% ipython --no-banner

In [1]: import numpy as np

In [2]: import numpy.linalg as la

In [3]: np.set_printoptions(suppress=True, linewidth=120)

In [4]: J = np.load("arr.npy")

In [5]: J
Out[5]: 
array([[ 2.857, -0.764,  2.667],
       [ 1.789,  2.382,  1.257],
       [ 3.241, -0.319, -2.007],
       [ 1.499, -0.191, -0.147]])

In [6]: O, vecs = la.qr(J[:, :1])[0], la.qr(J[:, 1:])[0]

In [7]: sv = la.svd(O.T @ vecs, compute_uv=False)

In [8]: (sv > 0.9).sum()
Out[8]: np.int64(0)

In [9]: sv.round(3)
Out[9]: array([0.182])

In [10]: np.round(np.degrees(np.arccos(sv.clip(0, 1))), 3)
Out[10]: array([79.532])

In [11]: other = np.c_[J[:, :2] @ np.array([[-1, -2], [3, 2]]), np.array([2, 6, 0, 0])]

In [12]: other.round(3)
Out[12]: 
array([[-5.149, -7.242,  2.   ],
       [ 5.357,  1.186,  6.   ],
       [-4.198, -7.12 ,  0.   ],
       [-2.072, -3.38 ,  0.   ]])

In [13]: np.round(la.lstsq(J, other[:, 0])[0], 3) + 0
Out[13]: array([-1.,  3.,  0.])

In [14]: la.matrix_rank(J)
Out[14]: np.int64(3)

In [15]: np.round(la.svd(J, compute_uv=False), 3)
Out[15]: array([5.  , 3.5 , 2.45])

In [16]: np.round(J.mean(axis=0), 3)
Out[16]: array([2.347, 0.277, 0.442])

In [17]: np.round(J - J[0], 3)
Out[17]: 
array([[ 0.   ,  0.   ,  0.   ],
       [-1.068,  3.146, -1.41 ],
       [ 0.384,  0.445, -4.674],
       [-1.358,  0.573, -2.814]])

In [18]: np.unravel_index(np.abs(J).argmax(), J.shape)
Out[18]: (np.int64(2), np.int64(0))

In [19]: other = np.array([[0, 1, 0], [0, 2, 1]])

In [20]: W2 = np.kron(other, J)

In [21]: np.round(la.norm(W2, 2), 3), round(la.norm(other, 2) * la.norm(J, 2), 3)
Out[21]: (np.float64(12.07), np.float64(12.07))

In [22]: W2
Out[22]: 
array([[ 0.   , -0.   ,  0.   ,  2.857, -0.764,  2.667,  0.   , -0.   ,  0.   ],
       [ 0.   ,  0.   ,  0.   ,  1.789,  2.382,  1.257,  0.   ,  0.   ,  0.   ],
       [ 0.   , -0.   , -0.   ,  3.241, -0.319, -2.007,  0.   , -0.   , -0.   ],
       [ 0.   , -0.   , -0.   ,  1.499, -0.191, -0.147,  0.   , -0.   , -0.   ],
       [ 0.   , -0.   ,  0.   ,  5.714, -1.528,  5.334,  2.857, -0.764,  2.667],
       [ 0.   ,  0.   ,  0.   ,  3.578,  4.764,  2.514,  1.789,  2.382,  1.257],
       [ 0.   , -0.   , -0.   ,  6.482, -0.638, -4.014,  3.241, -0.319, -2.007],
       [ 0.   , -0.   , -0.   ,  2.998, -0.382, -0.294,  1.499, -0.191, -0.147]])

In [23]: W2.shape
Out[23]: (8, 9)

In [24]: other = np.array([[2, 8, 4], [6, 7, -4], [7, -3, 5]])

In [25]: np.round(np.einsum("ij,ij->i", J, J), 3)
Out[25]: array([15.859, 10.454, 14.634,  2.305])

In [26]: la.matrix_rank(np.vstack([J, other.T]))
Out[26]: np.int64(3)

In [27]: np.round(np.einsum("ik,kj->ij", J, other), 3)
Out[27]: 
array([[19.799,  9.507, 27.819],
       [26.669, 27.215,  3.913],
       [-9.481, 29.716,  4.205],
       [ 0.823, 11.096,  6.025]])

In [28]: np.vstack([J, other.T]).shape
Out[28]: (7, 3)

In [29]: A = np.loadtxt("m.csv", delimiter=",")

In [30]: A
Out[30]: 
array([[-0.665,  0.761,  1.015,  0.66 ],
       [ 0.274,  0.594,  0.097, -0.374],
       [ 0.021, -1.02 , -1.045, -1.109],
       [-0.83 ,  0.304, -1.692, -1.372]])

In [31]: other = A / la.norm(A, axis=1, keepdims=True)

In [32]: gram = other @ other.T

In [33]: (gram - 2 * np.eye(4)).round(6).argmax(axis=1)
Out[33]: array([1, 3, 3, 2])

In [34]: gram.round(3)
Out[34]: 
array([[ 1.   ,  0.101, -0.893, -0.496],
       [ 0.101,  1.   , -0.206,  0.169],
       [-0.893, -0.206,  1.   ,  0.687],
       [-0.496,  0.169,  0.687,  1.   ]])
